>>> import numpy as np
>>> np.set_printoptions(precision=2, suppress=True, linewidth=200, legacy="1.25")
>>> mat = np.array([[5.0, 0.0, 0.0, 0.0, 0.0, 0.0, 4.0, 0.0],
...     [0.0, 5.0, 4.0, 0.0, 4.0, 0.0, 0.0, 4.0],
...     [0.0, 4.0, 5.0, 0.0, 4.0, 0.0, 0.0, 4.0],
...     [0.0, 0.0, 0.0, 5.0, 0.0, 4.0, 0.0, 0.0],
...     [0.0, 4.0, 4.0, 0.0, 5.0, 0.0, 0.0, 4.0],
...     [0.0, 0.0, 0.0, 4.0, 0.0, 5.0, 0.0, 0.0],
...     [4.0, 0.0, 0.0, 0.0, 0.0, 0.0, 5.0, 0.0],
...     [0.0, 4.0, 4.0, 0.0, 4.0, 0.0, 0.0, 5.0]])
>>> mat
array([[5., 0., 0., 0., 0., 0., 4., 0.],
       [0., 5., 4., 0., 4., 0., 0., 4.],
       [0., 4., 5., 0., 4., 0., 0., 4.],
       [0., 0., 0., 5., 0., 4., 0., 0.],
       [0., 4., 4., 0., 5., 0., 0., 4.],
       [0., 0., 0., 4., 0., 5., 0., 0.],
       [4., 0., 0., 0., 0., 0., 5., 0.],
       [0., 4., 4., 0., 4., 0., 0., 5.]])
>>> # symmetric, so the eigenvalues are real
>>> print(np.allclose(mat, mat.T))
True
>>> np.trace(mat)
40.0
>>> print(np.linalg.matrix_power(mat, 2))
[[41.  0.  0.  0.  0.  0. 40.  0.]
 [ 0. 73. 72.  0. 72.  0.  0. 72.]
 [ 0. 72. 73.  0. 72.  0.  0. 72.]
 [ 0.  0.  0. 41.  0. 40.  0.  0.]
 [ 0. 72. 72.  0. 73.  0.  0. 72.]
 [ 0.  0.  0. 40.  0. 41.  0.  0.]
 [40.  0.  0.  0.  0.  0. 41.  0.]
 [ 0. 72. 72.  0. 72.  0.  0. 73.]]
>>> np.round(np.abs(np.linalg.eigvals(mat)).max(), 2)
17.0
>>> rng = np.random.default_rng(952282)
>>> lab = rng.permutation(8)
>>> lab
array([5, 0, 7, 2, 3, 1, 4, 6])
>>> B = mat[lab][:, lab]
>>> print(np.trace(B))
40.0
>>> np.sort(np.abs(np.linalg.eigvals(B)))
array([ 1.,  1.,  1.,  1.,  1.,  9.,  9., 17.])
>>> np.round(np.linalg.det(B), 2), round(float(np.linalg.det(mat[lab])), 2)
(1377.0, 1377.0)
>>> B
array([[5., 0., 0., 0., 4., 0., 0., 0.],
       [0., 5., 0., 0., 0., 0., 0., 4.],
       [0., 0., 5., 4., 0., 4., 4., 0.],
       [0., 0., 4., 5., 0., 4., 4., 0.],
       [4., 0., 0., 0., 5., 0., 0., 0.],
       [0., 0., 4., 4., 0., 5., 4., 0.],
       [0., 0., 4., 4., 0., 4., 5., 0.],
       [0., 4., 0., 0., 0., 0., 0., 5.]])
>>> vals, vecs = np.linalg.eigh(B)
>>> np.round(np.abs(vecs[:, -1]), 2) + 0
array([0. , 0. , 0.5, 0.5, 0. , 0.5, 0.5, 0. ])
>>> np.round(vecs @ np.diag(vals) @ vecs.T, 2) + 0
array([[5., 0., 0., 0., 4., 0., 0., 0.],
       [0., 5., 0., 0., 0., 0., 0., 4.],
       [0., 0., 5., 4., 0., 4., 4., 0.],
       [0., 0., 4., 5., 0., 4., 4., 0.],
       [4., 0., 0., 0., 5., 0., 0., 0.],
       [0., 0., 4., 4., 0., 5., 4., 0.],
       [0., 0., 4., 4., 0., 4., 5., 0.],
       [0., 4., 0., 0., 0., 0., 0., 5.]])
>>> np.unique(vals.round(6) + 0, return_counts=True)[1]
array([5, 2, 1])
>>> np.linalg.svd(B, compute_uv=False)
array([17.,  9.,  9.,  1.,  1.,  1.,  1.,  1.])
>>> print(round(vals.sum(), 2), np.trace(B))
40.0 40.0
>>> np.round(vecs.T @ B @ vecs, 2) + 0
array([[ 1.,  0.,  0.,  0.,  0.,  0.,  0.,  0.],
       [ 0.,  1.,  0.,  0.,  0.,  0.,  0.,  0.],
       [ 0.,  0.,  1.,  0.,  0.,  0.,  0.,  0.],
       [ 0.,  0.,  0.,  1.,  0.,  0.,  0.,  0.],
       [ 0.,  0.,  0.,  0.,  1.,  0.,  0.,  0.],
       [ 0.,  0.,  0.,  0.,  0.,  9.,  0.,  0.],
       [ 0.,  0.,  0.,  0.,  0.,  0.,  9.,  0.],
       [ 0.,  0.,  0.,  0.,  0.,  0.,  0., 17.]])
>>> (vals > 1e-8).sum(), (vals < -1e-8).sum()
(8, 0)
>>> np.linalg.eigvalsh(B @ B)
array([  1.,   1.,   1.,   1.,   1.,  81.,  81., 289.])
>>> print(np.round(vecs.T @ vecs, 2) + 0)
[[1. 0. 0. 0. 0. 0. 0. 0.]
 [0. 1. 0. 0. 0. 0. 0. 0.]
 [0. 0. 1. 0. 0. 0. 0. 0.]
 [0. 0. 0. 1. 0. 0. 0. 0.]
 [0. 0. 0. 0. 1. 0. 0. 0.]
 [0. 0. 0. 0. 0. 1. 0. 0.]
 [0. 0. 0. 0. 0. 0. 1. 0.]
 [0. 0. 0. 0. 0. 0. 0. 1.]]
